% ipython --no-banner

In [1]: import numpy as np

In [2]: from numpy import linalg as LA

In [3]: np.set_printoptions(precision=2, suppress=True, linewidth=100)

In [4]: def rnd(a):
   ...:     return np.round(a, 2) + 0
   ...: 

In [5]: feats = np.loadtxt("block12.csv", delimiter=",")

In [6]: print(feats)
[[ 0. -7.  0.  0.  0.]
 [ 5.  0.  0.  0.  0.]
 [ 0.  0.  0.  0.  3.]
 [ 0.  0.  0.  0.  0.]
 [ 0.  0.  0.  0.  0.]]

In [7]: rng = np.random.default_rng(62819)

In [8]: z = rng.permutation(5)

In [9]: print(z)
[0 3 4 1 2]

In [10]: A2 = feats[z][:, z]

In [11]: print(rnd(LA.det(A2)), rnd(LA.det(feats[z])))
0.0 0.0

In [12]: print(np.allclose(A2, feats))
False

In [13]: print(rnd(np.sort(np.abs(LA.eigvals(A2)))))
[0.   0.   0.   5.92 5.92]

In [14]: print(np.diag(A2))
[0. 0. 0. 0. 0.]

In [15]: print(np.trace(A2))
0.0

In [16]: print(A2)
[[ 0.  0.  0. -7.  0.]
 [ 0.  0.  0.  0.  0.]
 [ 0.  0.  0.  0.  0.]
 [ 5.  0.  0.  0.  0.]
 [ 0.  0.  3.  0.  0.]]

In [17]: left, sig, VT = LA.svd(feats)

In [18]: V = VT[:(sig > 1e-8).sum()]

In [19]: x = feats[4] + -1 * feats[3] + rng.integers(2) * np.eye(5)[1]

In [20]: print(x)
[0. 0. 0. 0. 0.]

In [21]: print(np.allclose(V.T @ V @ x, x))
True

In [22]: print(V.T @ V)
[[1. 0. 0. 0. 0.]
 [0. 1. 0. 0. 0.]
 [0. 0. 0. 0. 0.]
 [0. 0. 0. 0. 0.]
 [0. 0. 0. 0. 1.]]

In [23]: print(rnd(LA.norm(x - V.T @ V @ x)))
0.0

In [24]: Z = 5 * np.array([[1.7, -0.3, -0.4, 0.1], [-1.4, 0.4, 0.1, -1.8]])

In [25]: z = rng.integers(0, 2, 25)

In [26]: arr = Z[z] + rng.normal(size=(25, 4))

In [27]: print(rnd(arr))
[[ -7.27   1.91   1.36  -8.8 ]
 [  8.44  -0.44  -1.96   0.6 ]
 [  9.85  -1.41  -0.55   1.37]
 [ -8.78   1.37  -1.37  -9.49]
 [  8.75  -1.02  -1.55  -0.1 ]
 [ -6.68   2.31   2.2   -7.46]
 [  9.29  -1.68  -3.33   2.43]
 [  7.92  -0.67  -1.4   -0.12]
 [ -5.95   2.12   0.26  -9.17]
 [ -7.46   2.17   0.51  -9.37]
 [  7.54  -2.61  -2.93  -0.27]
 [  8.75  -2.15  -3.4   -1.9 ]
 [ -5.1    2.15   0.91  -9.13]
 [ -8.66   1.21   2.22  -8.66]
 [  8.43  -2.23  -0.5    1.09]
 [ -7.6    3.12   1.14 -10.98]
 [ -5.24   1.94   1.74  -9.38]
 [  8.05  -1.17   0.41  -0.79]
 [  8.8   -1.2   -2.59   0.49]
 [ -5.76   3.1    0.76 -10.21]
 [  8.96  -3.33  -2.52  -0.09]
 [  8.43  -0.84  -3.03  -1.19]
 [  6.04  -1.87  -2.35   0.52]
 [  8.38  -1.05  -3.82  -0.53]
 [ -5.44   0.32   1.3   -8.93]]

In [28]: Ac = (arr - arr.mean(axis=0)) / arr.std(axis=0)

In [29]: print(rnd(Ac.std(axis=0)))
[1. 1. 1. 1.]

In [30]: print(np.argwhere(np.abs(Ac) > 2))
[]

In [31]: beta = LA.lstsq(np.delete(Ac, 3, axis=1), Ac[:, 3])[0]

In [32]: print(rnd(1 - np.var(Ac[:, 3] - np.delete(Ac, 3, axis=1) @ beta)))
0.95

In [33]: print(rnd(beta))
[ 0.84 -0.19  0.05]

In [34]: A2 = arr + rng.integers(-2, 3, (25, 2)) @ rng.integers(-2, 3, (2, 4))

In [35]: print(rnd(A2))
[[ -8.27   1.91   0.36  -7.8 ]
 [  7.44   1.56  -2.96   1.6 ]
 [  7.85   0.59  -2.55   3.37]
 [ -8.78   5.37  -1.37  -9.49]
 [  8.75   2.98  -1.55  -0.1 ]
 [ -2.68  -1.69   6.2  -11.46]
 [ 11.29  -5.68  -1.33   0.43]
 [  5.92   1.33  -3.4    1.88]
 [ -3.95   2.12   2.26 -11.17]
 [ -6.46   4.17   1.51 -10.37]
 [  6.54  -4.61  -3.93   0.73]
 [  7.75   1.85  -4.4   -0.9 ]
 [ -8.1    4.15  -2.09  -6.13]
 [-10.66   1.21   0.22  -6.66]
 [  8.43   1.77  -0.5    1.09]
 [-11.6    7.12  -2.86  -6.98]
 [ -5.24  -2.06   1.74  -9.38]
 [ 10.05  -1.17   2.41  -2.79]
 [  7.8    0.8   -3.59   1.49]
 [ -2.76   1.1    3.76 -13.21]
 [  9.96  -1.33  -1.52  -1.09]
 [ 10.43  -0.84  -1.03  -3.19]
 [  8.04  -3.87  -0.35  -1.48]
 [  9.38   0.95  -2.82  -1.53]
 [ -5.44   0.32   1.3   -8.93]]

In [36]: print(rnd(np.abs(A2 - arr).sum(axis=1)))
[ 3.  5.  8.  4.  4. 16. 10.  8.  6.  5.  5.  7. 11.  6.  4. 16.  4.  6.  5. 11.  5.  6.  8.  5.
  0.]
